$ ipython --no-banner

In [1]: import numpy as np

In [2]: from numpy import linalg as LA

In [3]: np.set_printoptions(precision=2, suppress=True, linewidth=140, sign=" ")

In [4]: def tidy(a):
   ...:     return np.round(a, 2) + 0
   ...: 

In [5]: M = np.load("m.npy")

In [6]: M
Out[6]: 
array([[ 1,  0,  0,  0,  0],
       [ 0,  2,  0,  0,  0],
       [ 0,  0,  3,  0,  0],
       [ 0,  0,  0,  2,  0],
       [ 0,  0,  0,  0,  8]])

In [7]: q, V = LA.qr(M[:, :3])[0], LA.qr(M[:, 3:])[0]

In [8]: sigma = LA.svd(q.T @ V, compute_uv=False)

In [9]: tidy(LA.norm(q @ q.T - V @ V.T, 2))
Out[9]: np.float64(1.0)

In [10]: np.degrees(np.arccos(sigma.clip(0, 1)))
Out[10]: array([ 90.,  90.])

In [11]: def softmax(z):
    ...:     e = np.exp(z - z.max(axis=-1, keepdims=True))
    ...:     return e / e.sum(axis=-1, keepdims=True)
    ...: 

In [12]: tidy(softmax(10 * M[3]))
Out[12]: array([ 0.,  0.,  0.,  1.,  0.])

In [13]: print(tidy(softmax(M[3] + 3)))
[ 0.09  0.09  0.09  0.65  0.09]

In [14]: tidy(softmax(M).sum(axis=1))
Out[14]: array([ 1.,  1.,  1.,  1.,  1.])

In [15]: scores = M @ M.T / np.sqrt(5)

In [16]: tidy(softmax(scores))
Out[16]: 
array([[ 0.28,  0.18,  0.18,  0.18,  0.18],
       [ 0.1 ,  0.6 ,  0.1 ,  0.1 ,  0.1 ],
       [ 0.02,  0.02,  0.93,  0.02,  0.02],
       [ 0.1 ,  0.1 ,  0.1 ,  0.6 ,  0.1 ],
       [ 0.  ,  0.  ,  0.  ,  0.  ,  1.  ]])

In [17]: softmax(scores).round(6).argmax(axis=1)
Out[17]: array([ 0,  1,  2,  3,  4])

In [18]: Y = LA.inv(M)

In [19]: M @ Y
Out[19]: 
array([[ 1.,  0.,  0.,  0.,  0.],
       [ 0.,  1.,  0.,  0.,  0.],
       [ 0.,  0.,  1.,  0.,  0.],
       [ 0.,  0.,  0.,  1.,  0.],
       [ 0.,  0.,  0.,  0.,  1.]])

In [20]: np.allclose(Y, M.T)
Out[20]: False

In [21]: rng = np.random.default_rng(730)

In [22]: idx = rng.permutation(5)

In [23]: Y = M[:, idx] * rng.choice([-1, 1], 5)

In [24]: Y
Out[24]: 
array([[-1,  0,  0,  0,  0],
       [ 0,  2,  0,  0,  0],
       [ 0,  0,  0, -3,  0],
       [ 0,  0, -2,  0,  0],
       [ 0,  0,  0,  0, -8]])

In [25]: Uu, _, Vh = LA.svd(M.T @ Y)

In [26]: tidy(LA.lstsq(M, Y)[0])
Out[26]: 
array([[-1.,  0.,  0.,  0.,  0.],
       [ 0.,  1.,  0.,  0.,  0.],
       [ 0.,  0.,  0., -1.,  0.],
       [ 0.,  0., -1.,  0.,  0.],
       [ 0.,  0.,  0.,  0., -1.]])

In [27]: idx
Out[27]: array([ 0,  1,  3,  2,  4])

In [28]: Uu @ Vh
Out[28]: 
array([[-1.,  0.,  0.,  0.,  0.],
       [ 0.,  1.,  0.,  0.,  0.],
       [ 0.,  0.,  0., -1.,  0.],
       [ 0.,  0., -1.,  0.,  0.],
       [ 0.,  0.,  0.,  0., -1.]])

In [29]: tidy(LA.norm(M, axis=0))
Out[29]: array([ 1.,  2.,  3.,  2.,  8.])

In [30]: M[:, 3] @ M[:, 1]
Out[30]: np.int64(0)

In [31]: J = np.load("dump.npy")

In [32]: tidy(J)
Out[32]: 
array([[ 0.5 ,  0.83,  0.17,  0.17],
       [ 0.83, -0.39, -0.28, -0.28],
       [ 0.17, -0.28,  0.94, -0.06],
       [ 0.17, -0.28, -0.06,  0.94]])

In [33]: gram = J.T @ J

In [34]: tidy(LA.eigvalsh(gram)[::-1])
Out[34]: array([ 1.,  1.,  1.,  1.])

In [35]: np.trace(gram), (J ** 2).sum()
Out[35]: (np.float64(4.0), np.float64(4.0))

In [36]: print((J @ J.T).shape)
(4, 4)

In [37]: tidy(gram)
Out[37]: 
array([[ 1.,  0.,  0.,  0.],
       [ 0.,  1.,  0.,  0.],
       [ 0.,  0.,  1.,  0.],
       [ 0.,  0.,  0.,  1.]])

In [38]: tidy(LA.svd(J, compute_uv=False) ** 2)
Out[38]: array([ 1.,  1.,  1.,  1.])

In [39]: np.diag(gram)
Out[39]: array([ 1.,  1.,  1.,  1.])

In [40]: np.allclose(gram, gram.T)
Out[40]: True
